In [1]: import numpy as np

In [2]: np.set_printoptions(precision=2, suppress=True, linewidth=200, legacy="1.25")

In [3]: def rd(a):
   ...:     return np.round(a, 2) + 0
   ...: 

In [4]: data = np.load("dump.npy")

In [5]: print(data)
[[ 0  1  2  4]
 [ 3  0  4  0]
 [ 4  4  3  0]
 [ 5  1  0  2]
 [ 5  5  2  0]
 [12  1 18  4]]

In [6]: proj = data @ np.linalg.solve(data.T @ data, data.T)

In [7]: print(rd(np.linalg.eigvalsh(proj)))
[0. 0. 1. 1. 1. 1.]

In [8]: print(np.trace(proj))
4.0

In [9]: print(rd((np.eye(6) - proj) @ data))
[[0. 0. 0. 0.]
 [0. 0. 0. 0.]
 [0. 0. 0. 0.]
 [0. 0. 0. 0.]
 [0. 0. 0. 0.]
 [0. 0. 0. 0.]]

In [10]: print(np.linalg.matrix_rank(np.eye(6) - proj))
2

In [11]: U, sv, vt = np.linalg.svd(data, full_matrices=False)

In [12]: print(rd(sv))
[23.98  7.28  4.15  3.31]

In [13]: print(rd(np.sqrt((sv ** 2).sum())), rd(np.linalg.norm(data)))
25.61 25.61

In [14]: print(rd(np.cumsum(sv ** 2) / np.sum(sv ** 2)))
[0.88 0.96 0.98 1.  ]

In [15]: print(np.abs(U[:, 0]).round(6).argmax())
5

In [16]: print(rd(U.T @ data @ vt.T))
[[23.98  0.    0.    0.  ]
 [ 0.    7.28  0.    0.  ]
 [ 0.    0.    4.15  0.  ]
 [ 0.    0.    0.    3.31]]

In [17]: print(np.allclose(U * sv @ vt, data))
True

In [18]: print(U.shape, sv.shape, vt.shape)
(6, 4) (4,) (4, 4)

In [19]: print(rd(U.T @ U))
[[1. 0. 0. 0.]
 [0. 1. 0. 0.]
 [0. 0. 1. 0.]
 [0. 0. 0. 1.]]

In [20]: print((sv > 1e-8).sum())
4

In [21]: x0 = np.array([1, 2, 1, 0])

In [22]: rhs = data @ x0

In [23]: print(rd(np.linalg.pinv(data) @ data))
[[1. 0. 0. 0.]
 [0. 1. 0. 0.]
 [0. 0. 1. 0.]
 [0. 0. 0. 1.]]

In [24]: rng = np.random.default_rng(637182)

In [25]: rhs = rhs + 0.3 * rng.normal(size=6)

In [26]: print(rd(rhs))
[ 4.53  6.93 14.5   6.69 17.31 32.06]

In [27]: beta, *_ = np.linalg.lstsq(data, rhs)

In [28]: print(beta.round())
[1. 2. 1. 0.]

In [29]: print(rd(beta))
[0.91 2.06 1.04 0.09]

In [30]: cent = 3 * np.array([[-1.7, 0.0, 0.5, 0.1], [0.5, -0.6, -0.3, 0.2]])

In [31]: lab = rng.integers(0, 2, 31)

In [32]: mat = cent[lab] + rng.normal(size=(31, 4))

In [33]: print(rd(mat))
[[ 1.69  0.29 -0.64  0.85]
 [-6.13 -0.28  1.83  1.3 ]
 [-3.69  0.27  1.27  0.48]
 [ 2.   -1.7   0.05  0.44]
 [ 1.95 -1.23 -1.7   0.68]
 [ 2.01 -1.28 -2.28 -0.27]
 [-5.99  1.29  1.05  1.25]
 [-5.72 -1.35  2.32 -0.03]
 [ 1.9  -1.01 -1.68 -0.4 ]
 [-3.65 -0.23  1.73  0.89]
 [-4.95  1.33  1.46  0.04]
 [-4.8   1.01 -0.13  0.41]
 [ 4.18 -0.46 -0.13  0.86]
 [ 0.76 -2.79  0.71  1.35]
 [-2.95 -0.11 -0.18  0.39]
 [-5.35 -1.13  0.31  0.32]
 [-6.02 -0.71  1.23 -1.71]
 [ 2.22 -3.15 -0.24  0.28]
 [-5.71 -0.35 -0.23  0.58]
 [ 1.39 -2.93  0.55 -0.29]
 [ 1.17 -1.97  0.2   1.1 ]
 [ 0.75 -1.3  -0.12  2.28]
 [-4.38  0.55  1.95  0.97]
 [-4.69  1.74  1.26  1.66]
 [-6.59 -2.22  0.14 -0.47]
 [-2.34  2.01 -0.18 -0.14]
 [ 1.42 -1.16 -0.91  1.45]
 [-5.23 -0.98  2.06  1.34]
 [-4.7   0.11  1.66  2.13]
 [ 0.9  -0.53 -0.04 -0.16]
 [-4.85 -0.02 -0.04  1.56]]

In [34]: x0 = np.array([2, 2, -2, -1])

In [35]: rhs = mat @ x0

In [36]: print(rd(np.linalg.solve(mat.T @ mat, mat.T @ rhs)))
[ 2.  2. -2. -1.]

In [37]: rhs = rhs + 0.05 * rng.normal(size=31)

In [38]: print(rd(rhs))
[  4.38 -17.8   -9.85   0.08   4.21   6.26 -12.78 -18.76   5.51 -12.11 -10.2   -7.69   6.88  -6.93  -6.15 -13.95 -14.3   -1.66 -12.27  -3.86  -3.09  -3.22 -12.56 -10.08 -17.5   -0.17   0.82 -17.85
 -14.69   1.06 -11.24]

In [39]: beta, *_ = np.linalg.lstsq(mat, rhs)

In [40]: print(rd(np.linalg.norm(rhs - mat @ beta)))
0.2

In [41]: out = np.c_[mat[:, :2] @ np.array([[2, 0], [2, -2]]), np.array([-1, 3, 4, 1, -1, 5, 2, 4, 0, -3, 3, -2, -4, 0, 2, -3, 2, 4, -5, -2, -2, 2, 2, -1, -5, -3, 0, 5, 1, 4, -2])]

In [42]: print(rd(out))
[[  3.95  -0.58  -1.  ]
 [-12.84   0.57   3.  ]
 [ -6.85  -0.53   4.  ]
 [  0.6    3.4    1.  ]
 [  1.44   2.46  -1.  ]
 [  1.45   2.56   5.  ]
 [ -9.4   -2.58   2.  ]
 [-14.15   2.71   4.  ]
 [  1.78   2.01   0.  ]
 [ -7.76   0.47  -3.  ]
 [ -7.24  -2.67   3.  ]
 [ -7.59  -2.02  -2.  ]
 [  7.44   0.93  -4.  ]
 [ -4.06   5.59   0.  ]
 [ -6.11   0.21   2.  ]
 [-12.96   2.27  -3.  ]
 [-13.47   1.43   2.  ]
 [ -1.86   6.3    4.  ]
 [-12.13   0.71  -5.  ]
 [ -3.08   5.86  -2.  ]
 [ -1.59   3.94  -2.  ]
 [ -1.1    2.6    2.  ]
 [ -7.66  -1.1    2.  ]
 [ -5.9   -3.48  -1.  ]
 [-17.61   4.43  -5.  ]
 [ -0.65  -4.02  -3.  ]
 [  0.52   2.32   0.  ]
 [-12.42   1.95   5.  ]
 [ -9.18  -0.22   1.  ]
 [  0.74   1.07   4.  ]
 [ -9.75   0.05  -2.  ]]

In [43]: print(np.linalg.matrix_rank(np.c_[mat, out]))
5

In [44]: print(np.linalg.matrix_rank(out))
3

In [45]: print(rd(np.linalg.lstsq(mat, out[:, 0])[0]))
[2. 2. 0. 0.]

In [46]: d = np.linalg.norm(mat[:, None] - mat[None], axis=-1)

In [47]: print(np.flatnonzero(d[14] < d.mean() / 2))
[ 2  9 11 14 25 30]

In [48]: print(d.mean(axis=1).argmax())
12

In [49]: print(rd(d[:5, :5]))
[[0.   8.23 5.72 2.17 1.88]
 [8.23 0.   2.69 8.49 8.89]
 [5.72 2.69 0.   6.15 6.55]
 [2.17 8.49 6.15 0.   1.83]
 [1.88 8.89 6.55 1.83 0.  ]]

In [50]: print(d.shape)
(31, 31)

In [51]: A = np.load("sample4.npy")

In [52]: print(A)
[[ 0  0 12  8]
 [ 0  0 20 20]
 [15 10  6  4]
 [25 25 10 10]]

In [53]: print(A - A[0])
[[ 0  0  0  0]
 [ 0  0  8 12]
 [15 10 -6 -4]
 [25 25 -2  2]]

In [54]: print(np.unravel_index(np.abs(A).argmax(), A.shape))
(3, 0)

In [55]: E = np.load("out14.npy")

In [56]: print(E)
[[  6   6   2   6  -7  -1]
 [  6  13  11   5 -12   3]
 [  2  11  27  -2  -6  15]
 [  6   5  -2  40   0 -12]
 [ -7 -12  -6   0  19   2]
 [ -1   3  15 -12   2  14]]

In [57]: # symmetric

In [58]: f, v = E[0], E[5]

In [59]: print(f @ f)
162

In [60]: pr = (f @ v) / (f @ f) * f

In [61]: print(rd(v - pr))
[ 1.15  5.15 15.72 -9.85 -0.51 13.64]

In [62]: print(np.outer(f, v))
[[  -6   18   90  -72   12   84]
 [  -6   18   90  -72   12   84]
 [  -2    6   30  -24    4   28]
 [  -6   18   90  -72   12   84]
 [   7  -21 -105   84  -14  -98]
 [   1   -3  -15   12   -2  -14]]

In [63]: arr = np.load("mat.npy")

In [64]: print(arr)
[[1.   0.5  0.25 0.12]
 [0.5  1.   0.5  0.25]
 [0.25 0.5  1.   0.5 ]
 [0.12 0.25 0.5  1.  ]]

In [65]: # equal to its transpose

In [66]: W1 = np.array([[2, 0, 1], [1, 1, 2], [2, 1, 2], [0, 0, 1]])

In [67]: beta = np.array([0, 1, 2])

In [68]: hid = np.maximum(arr @ W1 + beta, 0)

In [69]: print((hid > 0).astype(int))
[[1 1 1]
 [1 1 1]
 [1 1 1]
 [1 1 1]]

In [70]: print((hid > 0).mean(axis=0))
[1. 1. 1.]

In [71]: cent = np.array([[4, 3, 4], [2, 1, 5], [4, 5, 0]])

In [72]: print((hid @ cent).round(6).argmax(axis=1))
[0 1 1 1]

In [73]: print(rd(hid @ cent))
[[33.98 33.85 20.75]
 [40.   40.25 24.5 ]
 [40.   40.25 24.5 ]
 [27.94 29.32 14.71]]

In [74]: print(W1 @ cent)
[[12 11  8]
 [14 14  9]
 [18 17 13]
 [ 4  5  0]]
